In [1]: import numpy as np

In [2]: from numpy import linalg as LA

In [3]: np.set_printoptions(suppress=True, linewidth=140)

In [4]: r0 = np.array([-1, -1, 2, 0, -3, 0, -3, -3])

In [5]: M = 2 * np.eye(8) + np.outer(r0, r0)

In [6]: print(M)
[[ 3.  1. -2.  0.  3.  0.  3.  3.]
 [ 1.  3. -2.  0.  3.  0.  3.  3.]
 [-2. -2.  6.  0. -6.  0. -6. -6.]
 [ 0.  0.  0.  2.  0.  0.  0.  0.]
 [ 3.  3. -6.  0. 11.  0.  9.  9.]
 [ 0.  0.  0.  0.  0.  2.  0.  0.]
 [ 3.  3. -6.  0.  9.  0. 11.  9.]
 [ 3.  3. -6.  0.  9.  0.  9. 11.]]

In [7]: rng = np.random.default_rng(48229)

In [8]: lab = rng.permutation(8)

In [9]: print(lab)
[0 5 7 6 2 4 3 1]

In [10]: B = M[lab][:, lab]

In [11]: print(B)
[[ 3.  0.  3.  3. -2.  3.  0.  1.]
 [ 0.  2.  0.  0.  0.  0.  0.  0.]
 [ 3.  0. 11.  9. -6.  9.  0.  3.]
 [ 3.  0.  9. 11. -6.  9.  0.  3.]
 [-2.  0. -6. -6.  6. -6.  0. -2.]
 [ 3.  0.  9.  9. -6. 11.  0.  3.]
 [ 0.  0.  0.  0.  0.  0.  2.  0.]
 [ 1.  0.  3.  3. -2.  3.  0.  3.]]

In [12]: print(np.round(LA.det(B), 2), round(LA.det(M[lab]), 2))
4480.0 -4480.0

In [13]: print(np.trace(B))
49.0

In [14]: print(np.round(np.sort(np.abs(LA.eigvals(B))), 2))
[ 2.  2.  2.  2.  2.  2.  2. 35.]

In [15]: J = np.load("block14.npy")

In [16]: print(J)
[[6. 1. 1. 1. 1. 1. 1. 1. 1.]
 [1. 6. 1. 1. 1. 1. 1. 1. 1.]
 [1. 1. 6. 1. 1. 1. 1. 1. 1.]
 [1. 1. 1. 6. 1. 1. 1. 1. 1.]
 [1. 1. 1. 1. 6. 1. 1. 1. 1.]
 [1. 1. 1. 1. 1. 6. 1. 1. 1.]
 [1. 1. 1. 1. 1. 1. 6. 1. 1.]
 [1. 1. 1. 1. 1. 1. 1. 6. 1.]
 [1. 1. 1. 1. 1. 1. 1. 1. 6.]]

In [17]: L = LA.cholesky(J)

In [18]: print(np.round(np.diag(L) ** 2, 2))
[6.   5.83 5.71 5.62 5.56 5.5  5.45 5.42 5.38]

In [19]: print((J @ J)[0])
[44. 19. 19. 19. 19. 19. 19. 19. 19.]

In [20]: print(np.fft.fft(J[0]))
[14.+0.j  5.+0.j  5.+0.j  5.+0.j  5.+0.j  5.+0.j  5.+0.j  5.+0.j  5.+0.j]

In [21]: ev, V = LA.eigh(J)

In [22]: print(np.round(V.T @ V, 2) + 0)
[[1. 0. 0. 0. 0. 0. 0. 0. 0.]
 [0. 1. 0. 0. 0. 0. 0. 0. 0.]
 [0. 0. 1. 0. 0. 0. 0. 0. 0.]
 [0. 0. 0. 1. 0. 0. 0. 0. 0.]
 [0. 0. 0. 0. 1. 0. 0. 0. 0.]
 [0. 0. 0. 0. 0. 1. 0. 0. 0.]
 [0. 0. 0. 0. 0. 0. 1. 0. 0.]
 [0. 0. 0. 0. 0. 0. 0. 1. 0.]
 [0. 0. 0. 0. 0. 0. 0. 0. 1.]]

In [23]: print(ev.round(2))
[ 5.  5.  5.  5.  5.  5.  5.  5. 14.]

In [24]: print(np.unique(ev.round(6) + 0, return_counts=True)[1])
[8 1]

In [25]: print(np.round(V.T @ J @ V, 2) + 0)
[[ 5.  0.  0.  0.  0.  0.  0.  0.  0.]
 [ 0.  5.  0.  0.  0.  0.  0.  0.  0.]
 [ 0.  0.  5.  0.  0.  0.  0.  0.  0.]
 [ 0.  0.  0.  5.  0.  0.  0.  0.  0.]
 [ 0.  0.  0.  0.  5.  0.  0.  0.  0.]
 [ 0.  0.  0.  0.  0.  5.  0.  0.  0.]
 [ 0.  0.  0.  0.  0.  0.  5.  0.  0.]
 [ 0.  0.  0.  0.  0.  0.  0.  5.  0.]
 [ 0.  0.  0.  0.  0.  0.  0.  0. 14.]]

In [26]: arr = np.load("w.npy")

In [27]: print(arr.round(2))
[[0.5  0.   0.25 0.25 0.   0.   0.   0.  ]
 [0.   0.33 0.33 0.   0.   0.   0.   0.33]
 [0.   0.   0.33 0.33 0.33 0.   0.   0.  ]
 [0.   0.   0.   0.5  0.   0.25 0.   0.25]
 [0.   0.   0.   0.   1.   0.   0.   0.  ]
 [0.   0.   0.5  0.   0.   0.5  0.   0.  ]
 [0.2  0.   0.   0.2  0.2  0.   0.2  0.2 ]
 [0.   0.   0.   0.   0.   0.   0.   1.  ]]

In [28]: print(np.allclose(J @ J.T, J.T @ J))
True
